$ python -q
>>> import numpy as np
>>> np.set_printoptions(suppress=True, linewidth=140)
>>> def rnd(a):
...     return np.round(a, 3) + 0
... 
>>> W0 = np.load("case4.npy")
>>> rnd(W0)
array([[-18.382,   7.867,   0.462],
       [  7.158,  17.658,   6.08 ],
       [ 14.772, -13.256,  -2.466],
       [ -4.565,  18.767,   5.194],
       [ -5.166, -18.34 ,  -6.078],
       [ 19.255,  -5.395,   0.376],
       [-19.514,   4.32 ,  -0.728],
       [-19.844,  -0.875,  -2.331],
       [-16.129, -10.751,  -4.928],
       [ 19.535,   3.095,   2.97 ],
       [ 16.564, -11.09 ,  -1.625],
       [ 19.774,  -2.735,   1.234],
       [-17.325,   9.92 ,   1.192],
       [ 18.655,   6.131,   3.795],
       [ 17.651,  -9.352,  -0.986],
       [ 18.912,   5.417,   3.606],
       [ -5.144,  18.643,   5.096],
       [ 19.785,  -2.637,   1.264],
       [ 19.537,   3.084,   2.967],
       [  4.385, -18.801,  -5.223],
       [-11.212, -15.495,  -5.849],
       [ -3.334,  18.971,   5.384],
       [-11.635,  15.868,   3.582]])
>>> # rows and columns are dependent
>>> cent = W0[[22, 19]].astype(float)
>>> for _ in range(5):
...     idx = np.linalg.norm(W0[:, None] - cent, axis=-1).argmin(axis=1)
...     cent = np.array([W0[idx == j].mean(axis=0) for j in range(2)])
... 
>>> idx
array([0, 0, 1, 0, 1, 1, 0, 0, 0, 1, 1, 1, 0, 1, 1, 1, 0, 1, 1, 1, 0, 0, 0])
>>> rnd(cent)
array([[-10.902,   7.718,   1.196],
       [ 15.305,  -5.323,  -0.014]])
>>> np.abs(cent[1] - cent[0]).argmax()
np.int64(0)
>>> left, s = np.linalg.svd(cent)
Traceback (most recent call last):
  File "<python-input-11>", line 1, in <module>
    left, s = np.linalg.svd(cent)
    ^^^^^^^
ValueError: too many values to unpack (expected 2)
>>> left, s, vt = np.linalg.svd(cent, full_matrices=False)
>>> rnd(left.T @ cent @ vt.T)
array([[20.815,  0.   ],
       [ 0.   ,  3.03 ]])
>>> rnd(left.T @ left)
array([[1., 0.],
       [0., 1.]])
>>> np.allclose(left * s @ vt, cent)
True
>>> rnd(np.cumsum(s ** 2) / np.sum(s ** 2))
array([0.979, 1.   ])
>>> (s > 1e-8).sum()
np.int64(2)
>>> rnd(np.sqrt((s ** 2).sum())), rnd(np.linalg.norm(cent))
(np.float64(21.034), np.float64(21.034))
>>> rnd(np.abs(vt[0]))
array([0.901, 0.433, 0.037])
>>> left, s, vt = np.linalg.svd(W0)
>>> rnd(s)
array([75.82 , 58.748,  0.   ])
>>> np.argmax(s[:-1] / (s[1:] + 1e-6)) + 1
np.int64(2)
>>> A2 = left[:, :2] @ np.diag(s[:2]) @ vt[:2]
>>> np.linalg.matrix_rank(W0, rtol=0.05)
np.int64(2)
>>> rnd(np.abs(W0 - A2).max())
np.float64(0.0)
>>> A2 = np.array([[-3, 1, 1], [-2, 2, 0], [-2, -1, -3]])
>>> M = np.tril(A2)
>>> M
array([[-3,  0,  0],
       [-2,  2,  0],
       [-2, -1, -3]])
>>> rnd(np.trace(np.linalg.pinv(W0) @ W0))
np.float64(2.0)
>>> np.abs(np.diag(np.linalg.qr(W0)[1])) > 1e-9
array([ True,  True, False])
>>> np.linalg.lstsq(W0[:-1].T, W0[-1])[2]
np.int32(2)
>>> ev, V = np.linalg.eig(M)
>>> ev
array([-3.,  2., -3.])
>>> M @ V[:, 0] - ev[0] * V[:, 0]
array([0., 0., 0.])
>>> np.prod(ev)
np.float64(18.0)
>>> rnd(np.sort(np.linalg.eigvals(M @ M)))
array([4., 9., 9.])
